$ python -q
>>> import numpy as np
>>> np.set_printoptions(suppress=True, linewidth=200)
>>> rd = lambda a: np.round(a, 3) + 0
>>> E = np.array([[0.52, 0.39, 0.39, -0.78],
...     [0.36, 0.27, 0.27, -0.54],
...     [-0.64, -0.48, -0.48, 0.96]])
>>> x = np.array([1, 2, -2, 1])
>>> a = np.maximum(E @ x, 0)
>>> np.maximum(E @ (3 * x), 0)
array([0.  , 0.  , 0.96])
>>> print(rd(E.T @ a))
[-0.205 -0.154 -0.154  0.307]
>>> np.flatnonzero(a > 1e-9)
array([2])
>>> E * (a > 1e-9)[:, None]
array([[ 0.  ,  0.  ,  0.  , -0.  ],
       [ 0.  ,  0.  ,  0.  , -0.  ],
       [-0.64, -0.48, -0.48,  0.96]])
>>> Uu, s, vt = np.linalg.svd(E)
>>> rd(s)
array([1.882, 0.   , 0.   ])
>>> np.argmax(s[:-1] / (s[1:] + 1e-6)) + 1
np.int64(1)
>>> A2 = Uu[:, :1] @ np.diag(s[:1]) @ vt[:1]
>>> rd(np.linalg.norm(E - A2, 2)), rd(s[1])
(np.float64(0.0), np.float64(0.0))
>>> rd(np.linalg.norm(E - A2) / np.linalg.norm(E))
np.float64(0.0)
>>> np.linalg.matrix_rank(A2)
np.int64(1)
>>> print(np.linalg.matrix_rank(E, rtol=0.05))
1
>>> rank = np.linalg.matrix_rank(E)
>>> rank
np.int64(1)
>>> ns = np.linalg.svd(E)[2][rank:].T
>>> ns.shape
(4, 3)
>>> rd(ns @ ns.T)
array([[ 0.771, -0.171, -0.171,  0.343],
       [-0.171,  0.871, -0.129,  0.257],
       [-0.171, -0.129,  0.871,  0.257],
       [ 0.343,  0.257,  0.257,  0.486]])
>>> rng = np.random.default_rng(27)
>>> A2 = E + rng.integers(-2, 3, (3, 1)) @ rng.integers(-2, 3, (1, 4))
>>> A2
array([[ 2.52, -3.61,  4.39, -0.78],
       [-0.64,  2.27, -1.73, -0.54],
       [ 0.36, -2.48,  1.52,  0.96]])
>>> np.abs(A2 - E).sum(axis=1)
array([10.,  5.,  5.])
>>> rd(A2 - E)
array([[ 2., -4.,  4.,  0.],
       [-1.,  2., -2.,  0.],
       [ 1., -2.,  2.,  0.]])
>>> J = np.array([[-2, -5, 8, -2], [6, -9, -2, 8], [-8, 8, 4, -4], [8, -8, -4, -8]])
>>> print(J)
[[-2 -5  8 -2]
 [ 6 -9 -2  8]
 [-8  8  4 -4]
 [ 8 -8 -4 -8]]
>>> np.linalg.norm(J, axis=1).argmax()
np.int64(3)
>>> print(J[0] @ J[2])
16
>>> print(rd(np.linalg.norm(J, "nuc")))
42.616
>>> rd(np.linalg.norm(J[0], 1)), rd(np.linalg.norm(J[0], np.inf))
(np.float64(17.0), np.float64(8.0))
>>> print(rd(np.linalg.norm(J) ** 2 / np.linalg.norm(J, 2) ** 2))
1.587
>>> A2 = np.array([[0, 0, -3], [-2, 1, -1]])
>>> cent = np.kron(A2, J)
>>> cent
array([[  0,   0,   0,   0,   0,   0,   0,   0,   6,  15, -24,   6],
       [  0,   0,   0,   0,   0,   0,   0,   0, -18,  27,   6, -24],
       [  0,   0,   0,   0,   0,   0,   0,   0,  24, -24, -12,  12],
       [  0,   0,   0,   0,   0,   0,   0,   0, -24,  24,  12,  24],
       [  4,  10, -16,   4,  -2,  -5,   8,  -2,   2,   5,  -8,   2],
       [-12,  18,   4, -16,   6,  -9,  -2,   8,  -6,   9,   2,  -8],
       [ 16, -16,  -8,   8,  -8,   8,   4,  -4,   8,  -8,  -4,   4],
       [-16,  16,   8,  16,   8,  -8,  -4,  -8,  -8,   8,   4,   8]])
>>> rd(np.linalg.norm(cent, 2)), rd(np.linalg.norm(A2, 2) * np.linalg.norm(J, 2))
(np.float64(66.678), np.float64(66.678))
>>> cent.shape
(8, 12)
>>> np.linalg.matrix_rank(cent)
np.int64(8)
>>> A2 = np.linalg.inv(J)
>>> rd(np.linalg.det(J) * A2)
array([[  240., -1008., -1368.,  -384.],
       [   96.,  -672.,  -816.,  -288.],
       [  288.,  -672.,  -880.,  -304.],
       [    0.,     0.,  -112.,  -112.]])
>>> rd(np.linalg.cond(J))
np.float64(35.93)
>>> (np.abs(A2) > 1e-9).astype(int)
array([[1, 1, 1, 1],
       [1, 1, 1, 1],
       [1, 1, 1, 1],
       [0, 0, 1, 1]])
>>> m1 = np.array([[2.0, 0.0, 0.0, 0.0],
...     [0.0, 0.0, 4.0, 5.0],
...     [0.0, -1.0, -5.0, 5.0],
...     [0.0, 0.0, -5.0, 2.0]])
>>> x = np.array([1, -2, 3, 0])
>>> y = m1 @ x
>>> print(y)
[  2.  12. -13. -15.]
>>> rd(np.linalg.solve(m1, 3 * y))
array([ 3., -6.,  9.,  0.])
>>> rd(np.linalg.solve(m1, y + m1[:, 1]))
array([ 1., -1.,  3.,  0.])
>>> rd(np.linalg.solve(m1, y))
array([ 1., -2.,  3.,  0.])
>>> print(rd(np.linalg.solve(m1.T, m1[3])))
[0. 0. 0. 1.]
>>> lab = rng.permutation(4)
>>> lab
array([0, 3, 1, 2])
>>> A2 = J[lab][:, lab]
>>> A2
array([[-2, -2, -5,  8],
       [ 8, -8, -8, -4],
       [ 6,  8, -9, -2],
       [-8, -4,  8,  4]])
>>> rd(np.sort(np.abs(np.linalg.eigvals(A2))))
array([ 1.106,  8.51 , 11.951, 11.951])
>>> rd(np.linalg.det(A2)), rd(np.linalg.det(J[lab]))
(np.float64(1344.0), np.float64(1344.0))
>>> np.diag(A2)
array([-2, -8, -9,  4])
>>> r0 = np.array([6, 1])
>>> np.convolve(E[0], r0)
array([ 3.12,  2.86,  2.73, -4.29, -0.78])
>>> print(rd(np.correlate(E[0], E[2], "full")))
[ 0.499  0.125 -0.062 -1.456 -0.062  0.125  0.499]
>>> rd(np.array([np.convolve(row, r0, "same") for row in E]))
array([[ 3.12,  2.86,  2.73, -4.29],
       [ 2.16,  1.98,  1.89, -2.97],
       [-3.84, -3.52, -3.36,  5.28]])
>>> rd(np.polyval(r0, E[0]))
array([ 4.12,  3.34,  3.34, -3.68])
>>> r0 = np.array([-3, 0, -2])
>>> v = np.array([2, 3, 8])
>>> K = np.outer(r0, v)
>>> print(K)
[[ -6  -9 -24]
 [  0   0   0]
 [ -4  -6 -16]]
>>> np.allclose(K[:-1].T @ np.linalg.lstsq(K[:-1].T, K[-1])[0], K[-1])
True
>>> rd(np.trace(np.linalg.pinv(K) @ K))
np.float64(1.0)
>>> np.linalg.lstsq(K[:-1].T, K[-1])[2]
np.int32(1)
>>> rd(K @ np.linalg.pinv(K) @ K)
array([[ -6.,  -9., -24.],
       [  0.,   0.,   0.],
       [ -4.,  -6., -16.]])
>>> Uu, s, vt = np.linalg.svd(K)
>>> print(np.argmax(s[:-1] / (s[1:] + 1e-6)) + 1)
1
>>> A2 = Uu[:, :1] @ np.diag(s[:1]) @ vt[:1]
>>> np.linalg.matrix_rank(K, rtol=0.05)
np.int64(1)
>>> rd(np.abs(K - A2).max())
np.float64(0.0)
>>> rank = np.linalg.matrix_rank(K)
>>> rank
np.int64(1)
>>> ns = np.linalg.svd(K)[2][rank:].T
>>> print(np.allclose(K @ ns, 0))
True
>>> rd(np.linalg.det(K.T))
np.float64(0.0)
>>> np.poly(K)
array([ 1., 22.,  0.,  0.])
>>> rd(np.linalg.eigvals(K))
array([  0., -22.,   0.])
>>> print(rd(np.linalg.det(K[::-1])))
0.0
>>> np.einsum("ii->", K)
np.int64(-22)
>>> rd(np.linalg.det(2 * K)), rd(np.linalg.det(K))
(np.float64(0.0), np.float64(0.0))
>>> X = np.array([[0, 0, 0], [0, 0, 0], [0, 0, 4]])
>>> print(X)
[[0 0 0]
 [0 0 0]
 [0 0 4]]
>>> print([int(np.linalg.matrix_rank(np.linalg.matrix_power(X, p))) for p in range(1, 4)])
[1, 1, 1]
>>> print(np.linalg.matrix_power(X - np.diag(np.diag(X)), 3))
[[0 0 0]
 [0 0 0]
 [0 0 0]]
>>> np.linalg.matrix_rank(X - X[0, 0] * np.eye(3))
np.int64(1)
>>> print(X @ X)
[[ 0  0  0]
 [ 0  0  0]
 [ 0  0 16]]
>>> rd(np.linalg.eigvals(m1).sum().real)
np.float64(-1.0)
>>> rd(np.poly(m1))
array([  1.,   1.,  13., -71.,  66.])
>>> np.abs(np.diag(np.linalg.qr(E)[1])) > 1e-9
array([ True, False, False])
>>> rd(E @ np.linalg.pinv(E) @ E)
array([[ 0.52,  0.39,  0.39, -0.78],
       [ 0.36,  0.27,  0.27, -0.54],
       [-0.64, -0.48, -0.48,  0.96]])
>>> X.sum(axis=1)
array([0, 0, 4])
>>> print(np.unravel_index(np.abs(X).argmax(), X.shape))
(np.int64(2), np.int64(2))
>>> rd(np.linalg.svd(X, compute_uv=False))
array([4., 0., 0.])
>>> X.sum(axis=0)
array([0, 0, 4])
>>> print(np.count_nonzero(X))
1
>>> np.linalg.matrix_rank(X)
np.int64(1)
>>> rd(X.mean(axis=0))
array([0.   , 0.   , 1.333])
>>> A = np.array([[6.0, 5.0, 0.0, 0.0],
...     [5.0, 6.0, 0.0, 0.0],
...     [0.0, 0.0, 6.0, 5.0],
...     [0.0, 0.0, 5.0, 6.0]])
>>> P = np.triu(np.array([[5, -1, 4, 4], [4, 5, 4, 5], [1, 0, 1, -2], [-5, -1, 3, -3]]), 1) + np.eye(4)
>>> A2 = P @ A @ np.linalg.inv(P)
>>> np.trace(A2), np.trace(A)
(np.float64(24.0), np.float64(24.0))
>>> rd(np.linalg.det(A2))
np.float64(121.0)
>>> Uu, s, vt = np.linalg.svd(K)
>>> vecs = vt[:(s > 1e-8).sum()]
>>> x = K[2] + 3 * K[0] + rng.integers(2) * np.eye(3)[0]
>>> x
array([-22., -33., -88.])
>>> rd(vecs.T @ vecs)
array([[0.052, 0.078, 0.208],
       [0.078, 0.117, 0.312],
       [0.208, 0.312, 0.831]])
>>> Uu, s, vt = np.linalg.svd(A)
>>> rd(s)
array([11., 11.,  1.,  1.])
>>> A2 = Uu[:, :2] @ np.diag(s[:2]) @ vt[:2]
>>> rd(np.abs(A - A2).max())
np.float64(0.5)
>>> np.linalg.matrix_rank(A, rtol=0.05)
np.int64(4)
>>> print(rd(A2))
[[5.5 5.5 0.  0. ]
 [5.5 5.5 0.  0. ]
 [0.  0.  5.5 5.5]
 [0.  0.  5.5 5.5]]
>>> feats = np.loadtxt("test0.csv", delimiter=",")
>>> rd(feats)
array([[ 0.494, -0.384,  0.165, -0.274],
       [-0.384,  0.299, -0.128,  0.213],
       [ 0.165, -0.128,  0.055, -0.091],
       [-0.274,  0.213, -0.091,  0.152]])
>>> rank = np.linalg.matrix_rank(feats)
>>> rank
np.int64(1)
>>> ns = np.linalg.svd(feats)[2][rank:].T
>>> rd(feats @ ns)
array([[0., 0., 0.],
       [0., 0., 0.],
       [0., 0., 0.],
       [0., 0., 0.]])
>>> rd(ns @ ns.T)
array([[ 0.506,  0.384, -0.165,  0.274],
       [ 0.384,  0.701,  0.128, -0.213],
       [-0.165,  0.128,  0.945,  0.091],
       [ 0.274, -0.213,  0.091,  0.848]])
>>> np.linalg.matrix_rank(feats.T @ feats), np.linalg.matrix_rank(feats @ feats.T)
(np.int64(1), np.int64(1))
>>> C2 = feats.T @ feats
>>> rd(C2)
array([[ 0.494, -0.384,  0.165, -0.274],
       [-0.384,  0.299, -0.128,  0.213],
       [ 0.165, -0.128,  0.055, -0.091],
       [-0.274,  0.213, -0.091,  0.152]])
>>> print(rd(np.linalg.eigvalsh(C2)[::-1]))
[1. 0. 0. 0.]
>>> np.allclose(C2, C2.T)
True
>>> A2 = feats + rng.integers(-2, 3, (4, 1)) @ rng.integers(-2, 3, (1, 4))
>>> rd(A2)
array([[-1.506, -1.384, -0.835,  1.726],
       [-2.384, -0.701, -1.128,  2.213],
       [ 4.165,  1.872,  2.055, -4.091],
       [-4.274, -1.787, -2.091,  4.152]])
>>> np.linalg.matrix_rank(A2 - feats, tol=1e-8)
np.int64(1)
>>> print(np.abs(A2 - feats).sum(axis=1))
[ 6.  6. 12. 12.]
>>> th = np.deg2rad(15)
>>> M = np.eye(3)
>>> M[np.ix_([2, 0], [2, 0])] = [[np.cos(th), -np.sin(th)], [np.sin(th), np.cos(th)]]
>>> rd(M)
array([[ 0.966,  0.   ,  0.259],
       [ 0.   ,  1.   ,  0.   ],
       [-0.259,  0.   ,  0.966]])
>>> rd(np.linalg.pinv(M))
array([[ 0.966,  0.   , -0.259],
       [ 0.   ,  1.   ,  0.   ],
       [ 0.259,  0.   ,  0.966]])
>>> rd(np.linalg.svd(M, compute_uv=False))
array([1., 1., 1.])
>>> rd(M.T @ M)
array([[1., 0., 0.],
       [0., 1., 0.],
       [0., 0., 1.]])
>>> x = np.array([1, 3, 2])
>>> print([p for p in range(1, 25) if np.allclose(np.linalg.matrix_power(M, p), np.eye(3))])
[24]
>>> rd(M.T @ (M @ x))
array([1., 3., 2.])
>>> rd(np.abs(np.linalg.eigvals(M)))
array([1., 1., 1.])
>>> x = np.array([0, 2, 2])
>>> y = M @ x
>>> c, lr = np.zeros(3), 1 / np.linalg.norm(M, 2) ** 2
>>> for i in range(12):
...     c -= lr * M.T @ (M @ c - y)
...     if i % 2 == 0: print(i, round(np.linalg.norm(M @ c - y), 3))
... 
0 0.0
2 0.0
4 0.0
6 0.0
8 0.0
10 0.0
>>> print(rd(c))
[0. 2. 2.]
